% ipython --no-banner

In [1]: import numpy as np

In [2]: np.set_printoptions(precision=2, suppress=True, linewidth=140, sign=" ")

In [3]: tidy = lambda a: np.round(a, 2) + 0

In [4]: W0 = np.load("sample12.npy")

In [5]: print(W0)
[[ 18.99   5.86   2.25]
 [  0.14 -19.93  -1.72]
 [ -7.67  18.34   2.17]
 [ -8.   -14.58  11.11]
 [  3.1   -3.84  19.38]
 [ -3.09  14.46  13.47]
 [ 11.94  -7.83  14.  ]
 [ 15.79  12.14  -1.82]
 [-11.18  -6.44  15.28]
 [ -4.29  17.54  -8.59]
 [-10.98  -8.08 -14.63]
 [ -2.42  17.31  -9.73]
 [-19.67   3.6   -0.04]
 [ -4.52  -7.15  18.13]
 [ -3.12   8.92  17.63]
 [ -6.53  17.09   8.08]
 [ -5.06  17.17  -8.93]
 [  1.64   3.14 -19.68]
 [ -9.41  15.59  -8.28]
 [-11.98 -14.73   6.29]
 [ -3.74   1.63  19.58]
 [  4.83 -10.53  16.3 ]
 [ 16.14  11.21  -3.73]
 [  7.15  15.54  10.36]
 [ -5.47 -15.86 -10.89]
 [  6.53   9.55 -16.31]
 [ -7.49   8.71  16.37]
 [-16.65  11.08  -0.17]
 [-18.2    6.81   4.75]]

In [6]: x0 = np.array([0, -1, -3])

In [7]: rhs = W0 @ x0

In [8]: print(tidy(np.linalg.lstsq(W0, rhs)[0]))
[ 0. -1. -3.]

In [9]: print(tidy(np.linalg.solve(W0.T @ W0, W0.T @ rhs)))
[ 0. -1. -3.]

In [10]: rng = np.random.default_rng(786982)

In [11]: rhs = rhs + 0.3 * rng.normal(size=29)

In [12]: print(tidy(rhs))
[-12.24  25.1  -24.89 -18.23 -54.34 -55.11 -34.17  -6.91 -39.31   8.15  52.55  11.79  -4.06 -47.59 -61.22 -41.05   9.77  55.99   9.06
  -3.81 -60.4  -38.23  -0.12 -46.85  48.68  39.02 -58.03 -10.97 -20.75]

In [13]: b, *_ = np.linalg.lstsq(W0, rhs)

In [14]: print(tidy(W0.T @ (rhs - W0 @ b)))
[ 0.  0.  0.]

In [15]: print(b.round())
[-0. -1. -3.]

In [16]: print(tidy(b))
[ 0.   -1.01 -3.  ]

In [17]: th = np.radians(72)

In [18]: R = np.eye(3)

In [19]: R[2, 2] = R[0, 0] = np.cos(th)

In [20]: R[2, 0], R[0, 2] = -np.sin(th), np.sin(th)

In [21]: print(tidy(R))
[[ 0.31  0.    0.95]
 [ 0.    1.    0.  ]
 [-0.95  0.    0.31]]

In [22]: other = W0 @ R.T

In [23]: print(tidy(np.linalg.svd(W0, compute_uv=False)), tidy(np.linalg.svd(other, compute_uv=False)))
[ 69.42  62.29  53.87] [ 69.42  62.29  53.87]

In [24]: print(np.allclose(np.linalg.norm(W0, axis=1), np.linalg.norm(other, axis=1)))
True

In [25]: print(tidy(np.linalg.det(R)), tidy(np.trace(R)))
1.0 1.62

In [26]: Xc = W0 - W0.mean(axis=0)

In [27]: V = np.linalg.svd(Xc)[2][:2]

In [28]: other = Xc - Xc @ V.T @ V

In [29]: print(tidy((Xc @ V.T).std(axis=0)))
[ 12.88  10.49]

In [30]: print(tidy(np.cov(Xc @ V.T, rowvar=False)))
[[ 171.94    0.  ]
 [   0.    114.07]]

In [31]: print(np.linalg.norm(other, axis=1).round(6).argmax())
0

In [32]: print(tidy(np.linalg.norm(other) / np.linalg.norm(Xc)))
0.5

In [33]: other = np.c_[W0[:, :2] @ np.array([[3, 7], [0, -8]]), np.array([0, -2, -3, 2, 3, 1, 3, -3, -2, 3, 0, 1, 3, 2, 1, 2, 0, -2, 0, 0, 2, 3, 2, 3, -1, 0, 3, 3, -3])]

In [34]: print(tidy(other))
[[  56.97   86.05    0.  ]
 [   0.42  160.42   -2.  ]
 [ -23.01 -200.41   -3.  ]
 [ -24.     60.64    2.  ]
 [   9.3    52.42    3.  ]
 [  -9.27 -137.31    1.  ]
 [  35.82  146.22    3.  ]
 [  47.37   13.41   -3.  ]
 [ -33.54  -26.74   -2.  ]
 [ -12.87 -170.35    3.  ]
 [ -32.94  -12.22    0.  ]
 [  -7.26 -155.42    1.  ]
 [ -59.01 -166.49    3.  ]
 [ -13.56   25.56    2.  ]
 [  -9.36  -93.2     1.  ]
 [ -19.59 -182.43    2.  ]
 [ -15.18 -172.78    0.  ]
 [   4.92  -13.64   -2.  ]
 [ -28.23 -190.59    0.  ]
 [ -35.94   33.98    0.  ]
 [ -11.22  -39.22    2.  ]
 [  14.49  118.05    3.  ]
 [  48.42   23.3     2.  ]
 [  21.45  -74.27    3.  ]
 [ -16.41   88.59   -1.  ]
 [  19.59  -30.69    0.  ]
 [ -22.47 -122.11    3.  ]
 [ -49.95 -205.19    3.  ]
 [ -54.6  -181.88   -3.  ]]

In [35]: print(np.linalg.matrix_rank(other))
3

In [36]: print(tidy(np.linalg.norm(np.linalg.qr(W0)[0].T @ other, axis=0) ** 2 / ((other ** 2).sum(axis=0) + 1e-12)))
[ 1.    1.    0.24]

In [37]: X = np.maximum(np.array([[1],
    ...:     [-1],
    ...:     [2],
    ...:     [-2],
    ...:     [3],
    ...:     [2],
    ...:     [3],
    ...:     [-3],
    ...:     [0],
    ...:     [3],
    ...:     [3],
    ...:     [-3],
    ...:     [2],
    ...:     [2],
    ...:     [0],
    ...:     [3],
    ...:     [-1],
    ...:     [-1],
    ...:     [2],
    ...:     [1],
    ...:     [2],
    ...:     [3],
    ...:     [-2],
    ...:     [0],
    ...:     [2],
    ...:     [2],
    ...:     [0],
    ...:     [3],
    ...:     [-3],
    ...:     [0],
    ...:     [-1],
    ...:     [-1],
    ...:     [-3],
    ...:     [3],
    ...:     [-2],
    ...:     [2],
    ...:     [2]]) @ np.array([[0, 1, 1, 0, 1, 1]]) + np.array([2, 2, -2, 2, -1, -1]), 0)

In [38]: print(X)
[[ 2  3  0  2  0  0]
 [ 2  1  0  2  0  0]
 [ 2  4  0  2  1  1]
 [ 2  0  0  2  0  0]
 [ 2  5  1  2  2  2]
 [ 2  4  0  2  1  1]
 [ 2  5  1  2  2  2]
 [ 2  0  0  2  0  0]
 [ 2  2  0  2  0  0]
 [ 2  5  1  2  2  2]
 [ 2  5  1  2  2  2]
 [ 2  0  0  2  0  0]
 [ 2  4  0  2  1  1]
 [ 2  4  0  2  1  1]
 [ 2  2  0  2  0  0]
 [ 2  5  1  2  2  2]
 [ 2  1  0  2  0  0]
 [ 2  1  0  2  0  0]
 [ 2  4  0  2  1  1]
 [ 2  3  0  2  0  0]
 [ 2  4  0  2  1  1]
 [ 2  5  1  2  2  2]
 [ 2  0  0  2  0  0]
 [ 2  2  0  2  0  0]
 [ 2  4  0  2  1  1]
 [ 2  4  0  2  1  1]
 [ 2  2  0  2  0  0]
 [ 2  5  1  2  2  2]
 [ 2  0  0  2  0  0]
 [ 2  2  0  2  0  0]
 [ 2  1  0  2  0  0]
 [ 2  1  0  2  0  0]
 [ 2  0  0  2  0  0]
 [ 2  5  1  2  2  2]
 [ 2  0  0  2  0  0]
 [ 2  4  0  2  1  1]
 [ 2  4  0  2  1  1]]

In [39]: r = np.linalg.matrix_rank(X)

In [40]: print(r)
4

In [41]: null = np.linalg.svd(X)[2][r:].T

In [42]: print(null.shape)
(6, 2)

In [43]: left, sig, Vt = np.linalg.svd(X, full_matrices=False)

In [44]: print(left.shape, sig.shape, Vt.shape)
(37, 6) (6,) (6, 6)

In [45]: print(tidy(sig / sig[0]))
[ 1.    0.32  0.11  0.04  0.    0.  ]

In [46]: print(tidy(left.T @ X @ Vt.T))
[[ 26.58   0.     0.     0.     0.     0.  ]
 [  0.     8.63   0.     0.     0.     0.  ]
 [  0.     0.     3.01   0.     0.     0.  ]
 [  0.     0.     0.     1.01   0.     0.  ]
 [  0.     0.     0.     0.     0.     0.  ]
 [  0.     0.     0.     0.     0.     0.  ]]

In [47]: print(np.abs(left[:, 0]).round(6).argmax())
4

In [48]: print(tidy(left.T @ left))
[[ 1.  0.  0.  0.  0.  0.]
 [ 0.  1.  0.  0.  0.  0.]
 [ 0.  0.  1.  0.  0.  0.]
 [ 0.  0.  0.  1.  0.  0.]
 [ 0.  0.  0.  0.  1.  0.]
 [ 0.  0.  0.  0.  0.  1.]]

In [49]: print((sig > 1e-8).sum())
4

In [50]: left, sig, Vt = np.linalg.svd(X)

In [51]: print(np.argmax(sig[:-1] / (sig[1:] + 1e-6)) + 1)
4

In [52]: other = left[:, :4] @ np.diag(sig[:4]) @ Vt[:4]

In [53]: print(np.linalg.matrix_rank(X, rtol=0.05))
3

In [54]: print(np.linalg.matrix_rank(other))
4

In [55]: print(tidy(np.linalg.norm(X - other) / np.linalg.norm(X)))
0.0

In [56]: print(tidy(np.linalg.norm(X - other, 2)), tidy(sig[4]))
0.0 0.0

In [57]: print(np.unique(X.round(6), axis=0).shape)
(6, 6)

In [58]: print(np.allclose(X[:-1].T @ np.linalg.lstsq(X[:-1].T, X[-1])[0], X[-1]))
True

In [59]: print(np.abs(np.diag(np.linalg.qr(X)[1])) > 1e-9)
[ True  True  True False  True False]

In [60]: F = np.array([[0.0, 0.0, 0.0, 0.0, -3.0, 5.0],
    ...:     [0.0, 0.0, 0.0, 0.0, -3.0, 6.0],
    ...:     [0.0, 0.0, 0.0, 0.0, -1.0, 6.0],
    ...:     [0.0, 0.0, 0.0, 0.0, 6.0, -5.0],
    ...:     [-3.0, -3.0, -1.0, 6.0, 0.0, 0.0],
    ...:     [5.0, 6.0, 6.0, -5.0, 0.0, 0.0]])

In [61]: left, sig, Vt = np.linalg.svd(F)

In [62]: V = Vt[:(sig > 1e-8).sum()]

In [63]: x0 = F[0] + -2 * F[4] + rng.integers(2) * np.eye(6)[4]

In [64]: print(x0)
[  6.   6.   2. -12.  -3.   5.]

In [65]: print(np.linalg.matrix_rank(np.vstack([F, x0])))
4

In [66]: th = np.radians(45)

In [67]: R = np.eye(6)

In [68]: R[1, 1] = R[3, 3] = np.cos(th)

In [69]: R[1, 3], R[3, 1] = -np.sin(th), np.sin(th)

In [70]: print(tidy(R))
[[ 1.    0.    0.    0.    0.    0.  ]
 [ 0.    0.71  0.   -0.71  0.    0.  ]
 [ 0.    0.    1.    0.    0.    0.  ]
 [ 0.    0.71  0.    0.71  0.    0.  ]
 [ 0.    0.    0.    0.    1.    0.  ]
 [ 0.    0.    0.    0.    0.    1.  ]]

In [71]: other = F @ R.T

In [72]: print(tidy(np.linalg.svd(F, compute_uv=False)), tidy(np.linalg.svd(other, compute_uv=False)))
[ 12.85  12.85   3.43   3.43   0.     0.  ] [ 12.85  12.85   3.43   3.43   0.     0.  ]

In [73]: print(np.linalg.cond(F) > 100)
True

In [74]: print(np.linalg.matrix_rank(F, rtol=0.1))
4

In [75]: print([round(float(x), 2) for x in np.linalg.svd(F, compute_uv=False)[:3]])
[12.85, 12.85, 3.43]

In [76]: evals, V = np.linalg.eigh(F)

In [77]: print(tidy(np.linalg.svd(F, compute_uv=False)))
[ 12.85  12.85   3.43   3.43   0.     0.  ]

In [78]: print(tidy(np.abs(V[:, -1])))
[ 0.32  0.37  0.31  0.41  0.38  0.6 ]

In [79]: print(tidy(evals.sum()), np.trace(F))
0.0 0.0

In [80]: print(tidy(V.T @ F @ V))
[[-12.85   0.     0.     0.     0.     0.  ]
 [  0.    -3.43   0.     0.     0.     0.  ]
 [  0.     0.     0.     0.     0.     0.  ]
 [  0.     0.     0.     0.     0.     0.  ]
 [  0.     0.     0.     0.     3.43   0.  ]
 [  0.     0.     0.     0.     0.    12.85]]

In [81]: print(tidy(np.linalg.eigvalsh(F @ F)))
[   0.     0.    11.8   11.8  165.2  165.2]

In [82]: print((evals > 1e-8).sum(), (evals < -1e-8).sum())
2 2

In [83]: evals, V = np.linalg.eigh(F)

In [84]: x0 = np.array([-2, 1, 1, 2, -2, -1])

In [85]: print(tidy(x0 @ F @ x0 / (x0 @ x0)), tidy(evals[0]), tidy(evals[-1]))
-2.67 -12.85 12.85

In [86]: print((np.sign(V[:, -1].round(6)) == np.sign(V[0, -1].round(6))).astype(int))
[ 1  1  1  0  0  1]

In [87]: print(np.abs(F).sum(axis=1).max(), tidy(np.abs(evals).max()))
22.0 12.85

In [88]: mat = np.loadtxt("data.csv", delimiter=",")

In [89]: print(mat)
[[ 1.  0.  0.  2.  1.  3.  0.  3.  2.  0.]
 [ 3.  0.  3.  1.  2.  1.  2.  2.  2.  2.]
 [ 3.  1.  0.  3.  2.  3.  1.  1.  0.  3.]
 [ 2.  2.  0.  3.  3.  1.  1.  1.  2.  0.]
 [ 1.  1.  2.  2.  2.  1.  0.  3.  0.  1.]
 [ 1.  0.  0.  2.  1.  3.  0.  3.  2.  0.]
 [ 3.  0.  3.  2.  1.  1.  0.  0.  2.  3.]
 [ 2.  1.  2.  2.  1.  3.  0.  3.  0.  0.]
 [ 0.  1.  2.  1.  3.  2.  1.  0.  1.  1.]
 [ 3.  1.  2.  0.  1.  3.  2.  0.  2.  2.]
 [ 0.  3.  0.  1.  1.  2.  0.  3.  1.  2.]
 [ 0.  0.  3.  0.  1.  0.  1.  2.  0.  3.]]

In [90]: other = np.c_[mat[:, :8] @ np.array([[0, 0, 1, -1, 1, 3, 3, -3],
    ...:     [-1, -3, -2, -2, -3, -3, 0, -2],
    ...:     [-3, 0, 3, -3, -3, 0, 1, -2],
    ...:     [3, -1, -3, 1, 2, 2, 3, -1],
    ...:     [-3, 3, 2, 2, 3, -1, -2, -3],
    ...:     [0, -3, 0, 0, 1, 1, 1, -3],
    ...:     [0, -3, 3, -2, -2, -1, 3, 3],
    ...:     [2, 3, 2, -3, 3, -2, 0, 3]]), np.array([1, 1, 0, 0, 1, 2, 1, 1, 3, 2, 2, 1])]

In [91]: print(other)
[[  9.   1.   3.  -6.  20.   3.  10.  -8.   1.]
 [ -8.   2.  23. -17.   5.   4.  18. -13.   1.]
 [  4.  -9.   1.  -3.  16.  10.  20. -23.   0.]
 [  0.  -3.   0.  -2.  13.   1.  13. -19.   0.]
 [ -1.   7.   9. -12.  12.  -3.   8. -11.   1.]
 [  9.   1.   3.  -6.  20.   3.  10.  -8.   2.]
 [ -6.  -2.   8.  -8.   2.  13.  17. -23.   1.]
 [  2.  -2.   8. -15.  12.   3.  15. -17.   1.]
 [-13.  -4.  10.  -3.   2.  -3.   4. -19.   3.]
 [-10. -15.  15. -13.  -4.   6.  18. -21.   2.]
 [  3.  -4.  -1. -12.   7. -12.   3.  -7.   2.]
 [ -8.   6.  18. -15.  -2.  -6.   4.   0.   1.]]

In [92]: print(tidy(np.linalg.lstsq(mat, other[:, 0])[0]))
[ 0. -1. -3.  3. -3.  0.  0.  2.  0.  0.]

In [93]: print(tidy(np.linalg.norm(np.linalg.qr(mat)[0].T @ other, axis=0) ** 2 / ((other ** 2).sum(axis=0) + 1e-12)))
[ 1.    1.    1.    1.    1.    1.    1.    1.    0.98]

In [94]: print(np.linalg.matrix_rank(other))
9

In [95]: other = mat + rng.integers(-2, 3, (12, 9)) @ rng.integers(-2, 3, (9, 10))

In [96]: print(other)
[[  7.   7.  -2.   4. -12.  -5.  -3.  12.  -1.  -5.]
 [ -1.   5.   7.   9.   6.  -6.   0.   9.   5.  -6.]
 [ -2.  -1.   8.   0.  16.  -5.  12.   1.   2.   1.]
 [  7.   8.  -9.   7.   7.  12.  -3.   7.   2.   1.]
 [ 10.  -2.   3.   5. -12.  -3.  -3.  12.   0.  -5.]
 [  4.  -1.   8.   5.  -9.  -4.   2.   5.   4.  -5.]
 [  4.   4.   3.  -2.  -9.  -8.   5.   2.  -3.   1.]
 [  2. -12.   4.  -1.  12.   8.   5.   3.   3.   1.]
 [ -2.  -6.   7.   0.  18.   2.   6.   0.  10.   0.]
 [ 12.  -2.   7.   1.   1.   4.   6.   4.   1.   1.]
 [  5.   3.   3.   7.  -3.  -5.  -3.  15.   0.  -6.]
 [ -3.  -3.  -7.  -6.   3.   3.  -1.   2.  -1.   6.]]

In [97]: print(np.abs(other - mat).sum(axis=1))
[ 58.  52.  55.  50.  52.  43.  42.  43.  45.  29.  49.  33.]

In [98]: print(tidy(np.linalg.svd(other - mat, compute_uv=False)))
[ 43.41  31.15  22.12  19.17  12.87  11.06   5.37   3.16   0.32   0.  ]

In [99]: print(np.linalg.matrix_rank(other - mat, tol=1e-8))
9
